$ python -q
>>> import numpy as np
>>> import numpy.linalg as la
>>> np.set_printoptions(precision=1, suppress=True, linewidth=160, legacy="1.25")
>>> Y = np.array([[0, 2, 2, -1, 2, -1, -1, 1, -1, -2, -2, -1],
...     [-2, -1, -2, 1, -2, 1, 2, 2, -2, 1, -1, -2],
...     [-1, 2, 1, 2, 1, -2, 2, 1, 0, -2, 0, 1],
...     [2, 0, -2, 1, -1, 1, -1, -2, 0, -2, -2, 2],
...     [1, -1, -2, -1, 1, 0, 0, -1, -2, 0, 0, 1],
...     [1, 2, -2, -1, 1, -2, 0, 0, 0, 0, 0, -2],
...     [2, -2, 0, 1, 0, -1, 2, 0, -2, 1, 1, 2],
...     [1, 0, -1, 1, 0, 0, 0, 1, 2, 2, -2, 0],
...     [2, 0, 0, 1, -2, -2, -1, -2, 1, -1, 2, -2],
...     [0, -2, 2, 2, 2, 0, 2, 2, -2, -2, 1, 2],
...     [-1, 0, 1, -1, -1, -2, -1, 0, 2, 2, 0, 0],
...     [2, 1, 0, 0, -2, -2, 0, 0, -2, 0, -2, 1]])
>>> X = np.tril(Y)
>>> X
array([[ 0,  0,  0,  0,  0,  0,  0,  0,  0,  0,  0,  0],
       [-2, -1,  0,  0,  0,  0,  0,  0,  0,  0,  0,  0],
       [-1,  2,  1,  0,  0,  0,  0,  0,  0,  0,  0,  0],
       [ 2,  0, -2,  1,  0,  0,  0,  0,  0,  0,  0,  0],
       [ 1, -1, -2, -1,  1,  0,  0,  0,  0,  0,  0,  0],
       [ 1,  2, -2, -1,  1, -2,  0,  0,  0,  0,  0,  0],
       [ 2, -2,  0,  1,  0, -1,  2,  0,  0,  0,  0,  0],
       [ 1,  0, -1,  1,  0,  0,  0,  1,  0,  0,  0,  0],
       [ 2,  0,  0,  1, -2, -2, -1, -2,  1,  0,  0,  0],
       [ 0, -2,  2,  2,  2,  0,  2,  2, -2, -2,  0,  0],
       [-1,  0,  1, -1, -1, -2, -1,  0,  2,  2,  0,  0],
       [ 2,  1,  0,  0, -2, -2,  0,  0, -2,  0, -2,  1]])
>>> np.sort(la.eigvals(X))
array([-2., -2., -1.,  0.,  0.,  1.,  1.,  1.,  1.,  1.,  1.,  2.])
>>> X @ X
array([[  0,   0,   0,   0,   0,   0,   0,   0,   0,   0,   0,   0],
       [  2,   1,   0,   0,   0,   0,   0,   0,   0,   0,   0,   0],
       [ -5,   0,   1,   0,   0,   0,   0,   0,   0,   0,   0,   0],
       [  4,  -4,  -4,   1,   0,   0,   0,   0,   0,   0,   0,   0],
       [  3,  -4,  -2,  -2,   1,   0,   0,   0,   0,   0,   0,   0],
       [ -5, -11,   2,   0,  -1,   4,   0,   0,   0,   0,   0,   0],
       [  9,  -4,   0,   4,  -1,   0,   4,   0,   0,   0,   0,   0],
       [  4,  -2,  -4,   2,   0,   0,   0,   1,   0,   0,   0,   0],
       [ -4,   0,   8,   3,  -6,   3,  -3,  -4,   1,   0,   0,   0],
       [ 10,   4, -12,  -2,   2,   2,   2,   2,   2,   4,   0,   0],
       [ -4,  -3,  13,   7,  -3,   1,   0,   0,  -2,  -4,   0,   0],
       [ -6,  -2,   6,   4,   0,  10,   4,   4,  -8,  -4,  -2,   1]])
>>> [int(la.matrix_rank(la.matrix_power(X, p))) for p in range(1, 13)]
[11, 10, 10, 10, 10, 10, 10, 10, 10, 10, 10, 10]
